In [1]: import numpy as np

In [2]: np.set_printoptions(precision=3, suppress=True, linewidth=200, sign=" ")

In [3]: E = np.load("m.npy")

In [4]: E
Out[4]: 
array([[ 0.492, -0.477,  0.127, -0.008,  0.078],
       [-0.477,  0.55 ,  0.129, -0.038,  0.043],
       [ 0.127,  0.129,  0.923,  0.149,  0.125],
       [-0.008, -0.038,  0.149,  0.513, -0.475],
       [ 0.078,  0.043,  0.125, -0.475,  0.521]])

In [5]: left, sigma, Vt = np.linalg.svd(E)

In [6]: vecs = Vt[:(sigma > 1e-8).sum()]

In [7]: rng = np.random.default_rng(72288)

In [8]: x = E[4] + 3 * E[0] + rng.integers(2) * np.eye(5)[4]

In [9]: x
Out[9]: array([ 1.555, -1.388,  0.507, -0.499,  1.756])

In [10]: np.diag(vecs.T @ vecs)
Out[10]: array([ 0.492,  0.55 ,  0.923,  0.513,  0.521])

In [11]: np.allclose(vecs.T @ vecs @ x, x)
Out[11]: False

In [12]: vecs.T @ vecs
Out[12]: 
array([[ 0.492, -0.477,  0.127, -0.008,  0.078],
       [-0.477,  0.55 ,  0.129, -0.038,  0.043],
       [ 0.127,  0.129,  0.923,  0.149,  0.125],
       [-0.008, -0.038,  0.149,  0.513, -0.475],
       [ 0.078,  0.043,  0.125, -0.475,  0.521]])

In [13]: np.allclose(E[:-1].T @ np.linalg.lstsq(E[:-1].T, E[-1])[0], E[-1])
Out[13]: True

In [14]: E @ np.linalg.pinv(E) @ E
Out[14]: 
array([[ 0.492, -0.477,  0.127, -0.008,  0.078],
       [-0.477,  0.55 ,  0.129, -0.038,  0.043],
       [ 0.127,  0.129,  0.923,  0.149,  0.125],
       [-0.008, -0.038,  0.149,  0.513, -0.475],
       [ 0.078,  0.043,  0.125, -0.475,  0.521]])

In [15]: ev, vecs = np.linalg.eigh(E)

In [16]: np.round(ev.sum(), 3), round(float(np.trace(E)), 3)
Out[16]: (np.float64(3.0), 3.0)

In [17]: np.unique(ev.round(6) + 0, return_counts=True)[1]
Out[17]: array([ 2,  3])

In [18]: (ev > 1e-8).sum(), (ev < -1e-8).sum()
Out[18]: (np.int64(3), np.int64(0))

In [19]: np.round(vecs.T @ vecs, 3) + 0
Out[19]: 
array([[ 1.,  0.,  0.,  0.,  0.],
       [ 0.,  1.,  0.,  0.,  0.],
       [ 0.,  0.,  1.,  0.,  0.],
       [ 0.,  0.,  0.,  1.,  0.],
       [ 0.,  0.,  0.,  0.,  1.]])

In [20]: vecs @ np.diag(ev) @ vecs.T
Out[20]: 
array([[ 0.492, -0.477,  0.127, -0.008,  0.078],
       [-0.477,  0.55 ,  0.129, -0.038,  0.043],
       [ 0.127,  0.129,  0.923,  0.149,  0.125],
       [-0.008, -0.038,  0.149,  0.513, -0.475],
       [ 0.078,  0.043,  0.125, -0.475,  0.521]])

In [21]: ev.round(3) + 0
Out[21]: array([ 0.,  0.,  1.,  1.,  1.])

In [22]: blk = np.stack([E, 5 * E, E[::-1]])

In [23]: (blk @ E.T).shape
Out[23]: (3, 5, 5)

In [24]: np.round(np.linalg.det(blk), 3) + 0
Out[24]: array([ 0.,  0.,  0.])

In [25]: np.argsort(-np.linalg.norm(E, axis=0).round(6), kind="stable")[:3]
Out[25]: array([ 2,  1,  4])

In [26]: arr = np.loadtxt("run6.csv", delimiter=",")

In [27]: arr
Out[27]: 
array([[ 0.,  0.,  0., -3.,  0.],
       [ 0.,  0.,  8.,  0.,  0.],
       [ 0.,  0.,  0.,  0.,  9.],
       [ 0.,  8.,  0.,  0.,  0.],
       [ 3.,  0.,  0.,  0.,  0.]])

In [28]: x = np.array([-1, -3, 0, -1, 0])

In [29]: rhs = arr @ x

In [30]: c, lr = np.zeros(5), 1 / np.linalg.norm(arr, 2) ** 2

In [31]: for i in range(30):
    ...:     c -= lr * arr.T @ (arr @ c - rhs)
    ...:     if i % 10 == 0: print(i, round(np.linalg.norm(arr @ c - rhs), 3))
    ...: 
0 6.292
10 1.161
20 0.358

In [32]: c
Out[32]: array([-0.971, -3.   ,  0.   , -0.971,  0.   ])

In [33]: np.linalg.norm(arr, axis=0)
Out[33]: array([ 3.,  8.,  8.,  3.,  9.])

In [34]: np.linalg.pinv(arr)
Out[34]: 
array([[ 0.   ,  0.   ,  0.   ,  0.   ,  0.333],
       [ 0.   ,  0.   ,  0.   ,  0.125,  0.   ],
       [ 0.   ,  0.125,  0.   ,  0.   ,  0.   ],
       [-0.333,  0.   ,  0.   ,  0.   ,  0.   ],
       [ 0.   ,  0.   ,  0.111,  0.   ,  0.   ]])

In [35]: np.linalg.svd(arr, compute_uv=False)
Out[35]: array([ 9.,  8.,  8.,  3.,  3.])

In [36]: x = np.array([3, 9, 8, 9, 2])

In [37]: rhs = arr @ x

In [38]: rhs
Out[38]: array([-27.,  64.,  18.,  72.,   9.])

In [39]: np.linalg.solve(arr, arr[:, 4])
Out[39]: array([ 0.,  0.,  0., -0.,  1.])

In [40]: np.linalg.solve(arr, rhs)
Out[40]: array([ 3.,  9.,  8.,  9.,  2.])

In [41]: np.linalg.solve(arr, rhs + arr[:, 1])
Out[41]: array([  3.,  10.,   8.,   9.,   2.])

In [42]: np.linalg.solve(arr, 4 * rhs)
Out[42]: array([ 12.,  36.,  32.,  36.,   8.])

In [43]: J = np.load("mat.npy")

In [44]: J
Out[44]: 
array([[ 0.143,  0.122,  0.041,  0.   ,  0.184,  0.082,  0.061,  0.184,  0.   ,  0.184],
       [ 0.14 ,  0.088,  0.053,  0.105,  0.158,  0.088,  0.158,  0.088,  0.035,  0.088],
       [ 0.143,  0.143,  0.054,  0.143,  0.161,  0.036,  0.107,  0.143,  0.   ,  0.071],
       [ 0.159,  0.114,  0.   ,  0.205,  0.159,  0.091,  0.   ,  0.045,  0.159,  0.068],
       [ 0.041,  0.143,  0.041,  0.184,  0.041,  0.163,  0.   ,  0.184,  0.184,  0.02 ],
       [ 0.184,  0.026,  0.079,  0.079,  0.237,  0.053,  0.158,  0.026,  0.132,  0.026],
       [ 0.07 ,  0.035,  0.088,  0.105,  0.14 ,  0.14 ,  0.14 ,  0.14 ,  0.105,  0.035],
       [ 0.071,  0.089,  0.143,  0.   ,  0.107,  0.125,  0.125,  0.143,  0.054,  0.143],
       [ 0.118,  0.098,  0.   ,  0.137,  0.137,  0.157,  0.059,  0.078,  0.098,  0.118],
       [ 0.257,  0.086,  0.029,  0.029,  0.057,  0.2  ,  0.057,  0.114,  0.086,  0.086]])

In [45]: # a transition matrix

In [46]: C2 = J.T @ J

In [47]: np.diag(C2)
Out[47]: array([ 0.211,  0.103,  0.044,  0.144,  0.221,  0.153,  0.107,  0.158,  0.108,  0.095])

In [48]: np.round(np.linalg.eigvalsh(C2)[::-1], 3) + 0
Out[48]: array([ 1.06 ,  0.101,  0.07 ,  0.045,  0.04 ,  0.015,  0.009,  0.005,  0.001,  0.   ])
